In [1]: import numpy as np

In [2]: import numpy.linalg as la

In [3]: np.set_printoptions(precision=2, suppress=True, linewidth=160)

In [4]: rd = lambda a: np.round(a, 2) + 0

In [5]: rng = np.random.default_rng(228559)

In [6]: z = rng.integers(0, 2, 3)

In [7]: F = (z[:, None] == z) * 5 + np.eye(3)

In [8]: F
Out[8]: 
array([[6., 5., 5.],
       [5., 6., 5.],
       [5., 5., 6.]])

In [9]: # equal to its transpose

In [10]: evals, vecs = la.eigh(F)

In [11]: rd(la.eigvalsh(F + -1 * np.eye(3)))
Out[11]: array([ 0.,  0., 15.])

In [12]: rd(vecs.T @ vecs)
Out[12]: 
array([[1., 0., 0.],
       [0., 1., 0.],
       [0., 0., 1.]])

In [13]: rd(vecs @ np.diag(evals) @ vecs.T)
Out[13]: 
array([[6., 5., 5.],
       [5., 6., 5.],
       [5., 5., 6.]])

In [14]: np.allclose(F @ F.T, F.T @ F)
Out[14]: True

In [15]: evals, vecs = la.eig(F)

In [16]: rd(np.sort(la.eigvals(F @ F)))
Out[16]: array([  1.,   1., 256.])

In [17]: print(rd(F @ vecs[:, 0] - evals[0] * vecs[:, 0]))
[0. 0. 0.]

In [18]: rd(np.sort(la.eigvals(F.T)))
Out[18]: array([ 1.,  1., 16.])

In [19]: evals, vecs = la.eigh(F)

In [20]: vec = np.array([-2, 0, -6])

In [21]: rd(vecs * np.abs(evals) @ vecs.T)
Out[21]: 
array([[6., 5., 5.],
       [5., 6., 5.],
       [5., 5., 6.]])

In [22]: (np.sign(vecs[:, -1].round(6)) == np.sign(vecs[0, -1].round(6))).astype(int)
Out[22]: array([1, 1, 1])

In [23]: vec @ F @ vec / (vec @ vec), rd(evals[0]), rd(evals[-1])
Out[23]: (np.float64(9.0), np.float64(1.0), np.float64(16.0))

In [24]: vec @ F @ vec
Out[24]: np.float64(360.0)

In [25]: np.abs(F).sum(axis=1).max(), rd(np.abs(evals).max())
Out[25]: (np.float64(16.0), np.float64(16.0))

In [26]: arr = np.load("layer4.npy")

In [27]: arr
Out[27]: 
array([[2, 1, 0, 0, 0, 0],
       [3, 3, 0, 0, 0, 0],
       [2, 0, 0, 0, 0, 0],
       [0, 0, 2, 1, 0, 0],
       [0, 0, 3, 3, 0, 0],
       [0, 0, 2, 0, 0, 0],
       [0, 0, 0, 0, 2, 1],
       [0, 0, 0, 0, 3, 3],
       [0, 0, 0, 0, 2, 0]])

In [28]: A2 = np.c_[arr[:, :1] @ np.array([[-1]]), np.array([0, 0, 3, 0, 1, 0, 0, 3, 1])]

In [29]: A2
Out[29]: 
array([[-2,  0],
       [-3,  0],
       [-2,  3],
       [ 0,  0],
       [ 0,  1],
       [ 0,  0],
       [ 0,  0],
       [ 0,  3],
       [ 0,  1]])

In [30]: rd(la.lstsq(arr, A2[:, 0])[0])
Out[30]: array([-1.,  0.,  0.,  0.,  0.,  0.])

In [31]: la.matrix_rank(A2)
Out[31]: np.int64(2)

In [32]: la.matrix_rank(np.c_[arr, A2])
Out[32]: np.int64(7)

In [33]: vec = np.array([4, 4, -4, 5, 4, -4])

In [34]: rhs = arr @ vec

In [35]: rhs
Out[35]: array([12, 24,  8, -3,  3, -8,  4,  0,  8])

In [36]: print(rd(la.lstsq(arr, rhs)[0]))
[ 4.  4. -4.  5.  4. -4.]

In [37]: rhs = rhs + 0.1 * rng.normal(size=9)

In [38]: rd(rhs)
Out[38]: array([11.8 , 23.95,  8.  , -3.13,  2.93, -7.92,  3.95, -0.17,  8.15])

In [39]: c, *_ = la.lstsq(arr, rhs)

In [40]: rd(arr.T @ (rhs - arr @ c))
Out[40]: array([0., 0., 0., 0., 0., 0.])

In [41]: sv = 5 * 0.2 ** np.arange(3)

In [42]: q, _ = la.qr(np.array([[-0.4, 0.3, -0.5], [0.8, 0.3, -0.8], [-0.4, 1.2, -1.7]]))

In [43]: J = rng.normal(size=(24, 3)) * sv @ q

In [44]: rd(J)
Out[44]: 
array([[  2.49,   0.51,   5.24],
       [ -1.52,  -0.6 ,  -3.51],
       [  5.51,   1.  ,  10.55],
       [ -0.6 ,   0.49,  -0.17],
       [  0.24,   0.03,  -0.35],
       [  0.69,  -0.14,   0.91],
       [  1.08,   0.25,   2.11],
       [ -1.22,   0.21,  -1.01],
       [  1.29,  -0.45,   1.2 ],
       [ -1.33,   0.71,   0.  ],
       [ -0.02,   0.85,   2.81],
       [  1.46,   0.09,   3.04],
       [ -1.79,   0.24,  -1.94],
       [  1.62,  -0.59,   1.38],
       [ -1.4 ,   0.22,  -2.12],
       [  1.72,  -0.1 ,   2.61],
       [  0.36,  -0.1 ,   0.23],
       [ -5.48,  -0.95, -10.03],
       [  2.68,   0.72,   4.37],
       [  3.  ,   0.91,   6.91],
       [  0.55,   0.65,   3.86],
       [ -1.16,   1.04,   1.04],
       [  2.28,   0.51,   4.53],
       [  1.32,   0.38,   2.82]])

In [45]: A2 = np.c_[J[:, :1] @ np.array([[1]]), np.array([4, 4, -2, 1, 2, 4, 1, 0, 2, -1, -1, -5, 1, 0, 5, -2, -5, 4, 0, -5, 4, 4, 4, 2])]

In [46]: print(rd(A2))
[[ 2.49  4.  ]
 [-1.52  4.  ]
 [ 5.51 -2.  ]
 [-0.6   1.  ]
 [ 0.24  2.  ]
 [ 0.69  4.  ]
 [ 1.08  1.  ]
 [-1.22  0.  ]
 [ 1.29  2.  ]
 [-1.33 -1.  ]
 [-0.02 -1.  ]
 [ 1.46 -5.  ]
 [-1.79  1.  ]
 [ 1.62  0.  ]
 [-1.4   5.  ]
 [ 1.72 -2.  ]
 [ 0.36 -5.  ]
 [-5.48  4.  ]
 [ 2.68  0.  ]
 [ 3.   -5.  ]
 [ 0.55  4.  ]
 [-1.16  4.  ]
 [ 2.28  4.  ]
 [ 1.32  2.  ]]

In [47]: rd(la.lstsq(J, A2[:, 0])[0])
Out[47]: array([1., 0., 0.])

In [48]: print(la.matrix_rank(A2))
2

In [49]: left, sv, vt = la.svd(A2, full_matrices=False)

In [50]: rd(vt @ vt.T)
Out[50]: 
array([[1., 0.],
       [0., 1.]])

In [51]: (sv > 1e-8).sum()
Out[51]: np.int64(2)

In [52]: np.abs(left[:, 0]).round(6).argmax()
Out[52]: np.int64(19)

In [53]: rd(np.abs(vt[0]))
Out[53]: array([0.33, 0.95])

In [54]: rd(np.sqrt((sv ** 2).sum())), rd(la.norm(A2))
Out[54]: (np.float64(18.73), np.float64(18.73))

In [55]: rd(left.T @ left)
Out[55]: 
array([[1., 0.],
       [0., 1.]])

In [56]: print(rd(sv / sv[0]))
[1.   0.62]

In [57]: A = np.load("case2.npy")

In [58]: A
Out[58]: 
array([[-0.14,  0.24,  1.87],
       [ 0.65, -0.58, -1.56],
       [-0.94, -0.31,  1.34],
       [-0.76, -1.55,  1.25],
       [-0.59, -1.31,  1.16],
       [ 1.07,  1.57, -1.32],
       [ 0.01, -1.38, -2.05],
       [ 1.41,  1.45, -1.6 ],
       [ 0.47,  1.87,  0.82],
       [-0.38, -1.5 ,  0.04],
       [ 0.11, -1.15, -0.83],
       [-0.94, -0.49,  0.63],
       [-0.33, -1.78, -0.68]])

In [59]: cov = np.cov(A, rowvar=False)

In [60]: rd(A.std(axis=0))
Out[60]: array([0.72, 1.23, 1.28])

In [61]: rd(la.eigvalsh(cov)[::-1])
Out[61]: array([2.3 , 1.61, 0.07])

In [62]: rd(np.corrcoef(A.T))
Out[62]: 
array([[ 1.  ,  0.67, -0.67],
       [ 0.67,  1.  , -0.05],
       [-0.67, -0.05,  1.  ]])

In [63]: np.argsort(-A.std(axis=0).round(6), kind="stable")
Out[63]: array([2, 1, 0])

In [64]: rd(np.corrcoef(A[:, 0], A[:, 1])[0, 1])
Out[64]: np.float64(0.67)

In [65]: cov.shape
Out[65]: (3, 3)

In [66]: z = A[:, 1] > np.median(A[:, 1])

In [67]: f = A[z].mean(axis=0) - A[~z].mean(axis=0)

In [68]: rd((((A - A.mean(axis=0)) @ f > 0) == z).mean())
Out[68]: np.float64(0.92)

In [69]: rd(f)
Out[69]: array([0.34, 2.04, 0.67])

In [70]: P = A @ la.solve(A.T @ A, A.T)

In [71]: print(la.matrix_rank(np.eye(13) - P))
10

In [72]: print(rd(la.eigvalsh(P)))
[0. 0. 0. 0. 0. 0. 0. 0. 0. 0. 1. 1. 1.]

In [73]: cen = A - A.mean(axis=0)

In [74]: vecs = la.svd(cen)[2][:2]

In [75]: A2 = cen - cen @ vecs.T @ vecs

In [76]: rd(np.diag(vecs.T @ vecs))
Out[76]: array([0.22, 0.88, 0.89])

In [77]: rd(np.cov(cen @ vecs.T, rowvar=False))
Out[77]: 
array([[2.3 , 0.  ],
       [0.  , 1.61]])

In [78]: rd(A2.std(axis=0))
Out[78]: array([0.22, 0.08, 0.08])

In [79]: X = np.cumsum(np.array([[-3, -1, -3],
    ...:     [2, 1, 3],
    ...:     [-1, 0, 0],
    ...:     [3, 1, 2],
    ...:     [-1, -2, -1],
    ...:     [-2, 3, 0],
    ...:     [3, 0, 3],
    ...:     [-1, -2, 2],
    ...:     [-1, -2, 2],
    ...:     [2, -2, 1],
    ...:     [1, -3, 1],
    ...:     [3, 1, 0],
    ...:     [-2, 0, 1],
    ...:     [0, 0, -2],
    ...:     [3, 3, 3],
    ...:     [-1, 2, 2],
    ...:     [-1, 0, 3],
    ...:     [-1, 1, -1],
    ...:     [-1, 1, -1],
    ...:     [2, 0, 3],
    ...:     [-2, 3, 3],
    ...:     [-2, -2, 3]]), axis=0)

In [80]: X
Out[80]: 
array([[-3, -1, -3],
       [-1,  0,  0],
       [-2,  0,  0],
       [ 1,  1,  2],
       [ 0, -1,  1],
       [-2,  2,  1],
       [ 1,  2,  4],
       [ 0,  0,  6],
       [-1, -2,  8],
       [ 1, -4,  9],
       [ 2, -7, 10],
       [ 5, -6, 10],
       [ 3, -6, 11],
       [ 3, -6,  9],
       [ 6, -3, 12],
       [ 5, -1, 14],
       [ 4, -1, 17],
       [ 3,  0, 16],
       [ 2,  1, 15],
       [ 4,  1, 18],
       [ 2,  4, 21],
       [ 0,  2, 24]])

In [81]: q, r_ = la.qr(X)

In [82]: rd(q)
Out[82]: 
array([[-0.22, -0.19, -0.21],
       [-0.07, -0.04, -0.09],
       [-0.15, -0.08, -0.18],
       [ 0.07,  0.12,  0.05],
       [ 0.  , -0.08, -0.04],
       [-0.15,  0.07, -0.18],
       [ 0.07,  0.19,  0.01],
       [ 0.  ,  0.  , -0.16],
       [-0.07, -0.19, -0.34],
       [ 0.07, -0.26, -0.21],
       [ 0.15, -0.45, -0.19],
       [ 0.37, -0.26,  0.09],
       [ 0.22, -0.34, -0.12],
       [ 0.22, -0.34, -0.06],
       [ 0.45,  0.01,  0.17],
       [ 0.37,  0.12,  0.06],
       [ 0.3 ,  0.08, -0.11],
       [ 0.22,  0.12, -0.16],
       [ 0.15,  0.16, -0.21],
       [ 0.3 ,  0.23, -0.11],
       [ 0.15,  0.38, -0.33],
       [ 0.  ,  0.15, -0.62]])

In [83]: q.shape, r_.shape
Out[83]: ((22, 3), (3, 3))

In [84]: print(rd(np.abs(np.diag(r_))))
[13.38 13.14 36.73]

In [85]: rd(q @ r_)
Out[85]: 
array([[-3., -1., -3.],
       [-1.,  0.,  0.],
       [-2.,  0.,  0.],
       [ 1.,  1.,  2.],
       [ 0., -1.,  1.],
       [-2.,  2.,  1.],
       [ 1.,  2.,  4.],
       [ 0.,  0.,  6.],
       [-1., -2.,  8.],
       [ 1., -4.,  9.],
       [ 2., -7., 10.],
       [ 5., -6., 10.],
       [ 3., -6., 11.],
       [ 3., -6.,  9.],
       [ 6., -3., 12.],
       [ 5., -1., 14.],
       [ 4., -1., 17.],
       [ 3.,  0., 16.],
       [ 2.,  1., 15.],
       [ 4.,  1., 18.],
       [ 2.,  4., 21.],
       [ 0.,  2., 24.]])
